$ ipython --no-banner

In [1]: import numpy as np

In [2]: np.set_printoptions(suppress=True, linewidth=140)

In [3]: rd = lambda a: np.round(a, 2) + 0

In [4]: out = np.array([[3, 3], [2, -1], [0, -1]])

In [5]: X = np.tile(out, (2, 3))

In [6]: print(X)
[[ 3  3  3  3  3  3]
 [ 2 -1  2 -1  2 -1]
 [ 0 -1  0 -1  0 -1]
 [ 3  3  3  3  3  3]
 [ 2 -1  2 -1  2 -1]
 [ 0 -1  0 -1  0 -1]]

In [7]: W1 = np.array([[5, 0, 5, 1, 1],
   ...:     [1, 0, 4, 2, 4],
   ...:     [5, 5, 2, 5, 4],
   ...:     [2, 1, 2, 3, 4],
   ...:     [1, 4, 0, 5, 2],
   ...:     [3, 2, 3, 5, 3]])

In [8]: coef = np.array([-5, 0, -5, 3, 3])

In [9]: hid = np.maximum(X @ W1 + coef, 0)

In [10]: rd((hid > 0).mean(axis=0))
Out[10]: array([0.67, 0.67, 0.33, 0.67, 0.67])

In [11]: print(np.linalg.matrix_rank(hid))
2

In [12]: hid
Out[12]: 
array([[46, 36, 43, 66, 57],
       [11, 15,  0, 15,  6],
       [ 0,  0,  0,  0,  0],
       [46, 36, 43, 66, 57],
       [11, 15,  0, 15,  6],
       [ 0,  0,  0,  0,  0]])

In [13]: cent = np.array([[2, 2], [2, 2], [2, 1], [2, 2], [2, 1]])

In [14]: (hid @ cent).round(6).argmax(axis=1)
Out[14]: array([0, 0, 0, 0, 0, 0])

In [15]: W1 @ cent
Out[15]: 
array([[24, 18],
       [22, 14],
       [42, 36],
       [24, 18],
       [24, 22],
       [32, 26]])

In [16]: print(hid @ cent)
[[496 396]
 [ 94  88]
 [  0   0]
 [496 396]
 [ 94  88]
 [  0   0]]

In [17]: theta = np.radians(90)

In [18]: Rm = np.eye(6)

In [19]: Rm[5, 5] = Rm[4, 4] = np.cos(theta)

In [20]: Rm[5, 4], Rm[4, 5] = -np.sin(theta), np.sin(theta)

In [21]: print(rd(Rm))
[[ 1.  0.  0.  0.  0.  0.]
 [ 0.  1.  0.  0.  0.  0.]
 [ 0.  0.  1.  0.  0.  0.]
 [ 0.  0.  0.  1.  0.  0.]
 [ 0.  0.  0.  0.  0.  1.]
 [ 0.  0.  0.  0. -1.  0.]]

In [22]: out = X @ Rm.T

In [23]: np.allclose(np.linalg.norm(X, axis=1), np.linalg.norm(out, axis=1))
Out[23]: True

In [24]: np.abs(out - X).max(axis=0)
Out[24]: array([0., 0., 0., 0., 3., 6.])

In [25]: left, s, Vt = np.linalg.svd(X)

In [26]: evecs = Vt[:(s > 1e-8).sum()]

In [27]: rng = np.random.default_rng(45944)

In [28]: x = X[0] + 4 * X[2] + rng.integers(2) * np.eye(6)[1]

In [29]: print(x)
[ 3.  0.  3. -1.  3. -1.]

In [30]: rd(np.diag(evecs.T @ evecs))
Out[30]: array([0.33, 0.33, 0.33, 0.33, 0.33, 0.33])

In [31]: rd(evecs.T @ evecs)
Out[31]: 
array([[0.33, 0.  , 0.33, 0.  , 0.33, 0.  ],
       [0.  , 0.33, 0.  , 0.33, 0.  , 0.33],
       [0.33, 0.  , 0.33, 0.  , 0.33, 0.  ],
       [0.  , 0.33, 0.  , 0.33, 0.  , 0.33],
       [0.33, 0.  , 0.33, 0.  , 0.33, 0.  ],
       [0.  , 0.33, 0.  , 0.33, 0.  , 0.33]])

In [32]: np.linalg.matrix_rank(np.vstack([X, x]))
Out[32]: np.int64(3)

In [33]: np.allclose(evecs.T @ evecs @ x, x)
Out[33]: False

In [34]: out = X / np.sqrt((X ** 2).mean(axis=1, keepdims=True))

In [35]: rd(np.linalg.norm(out, axis=1))
Out[35]: array([2.45, 2.45, 2.45, 2.45, 2.45, 2.45])

In [36]: np.linalg.matrix_rank(out) == np.linalg.matrix_rank(X)
Out[36]: np.True_

In [37]: X - X.mean(axis=1, keepdims=True)
Out[37]: 
array([[ 0. ,  0. ,  0. ,  0. ,  0. ,  0. ],
       [ 1.5, -1.5,  1.5, -1.5,  1.5, -1.5],
       [ 0.5, -0.5,  0.5, -0.5,  0.5, -0.5],
       [ 0. ,  0. ,  0. ,  0. ,  0. ,  0. ],
       [ 1.5, -1.5,  1.5, -1.5,  1.5, -1.5],
       [ 0.5, -0.5,  0.5, -0.5,  0.5, -0.5]])

In [38]: np.linalg.lstsq(X[:-1].T, X[-1])[2]
Out[38]: np.int32(2)

In [39]: print(np.abs(np.diag(np.linalg.qr(X)[1])) > 1e-9)
[ True  True False False False False]

In [40]: rd(np.trace(np.linalg.pinv(X) @ X))
Out[40]: np.float64(2.0)

In [41]: rd(X @ np.linalg.pinv(X) @ X)
Out[41]: 
array([[ 3.,  3.,  3.,  3.,  3.,  3.],
       [ 2., -1.,  2., -1.,  2., -1.],
       [ 0., -1.,  0., -1.,  0., -1.],
       [ 3.,  3.,  3.,  3.,  3.,  3.],
       [ 2., -1.,  2., -1.,  2., -1.],
       [ 0., -1.,  0., -1.,  0., -1.]])
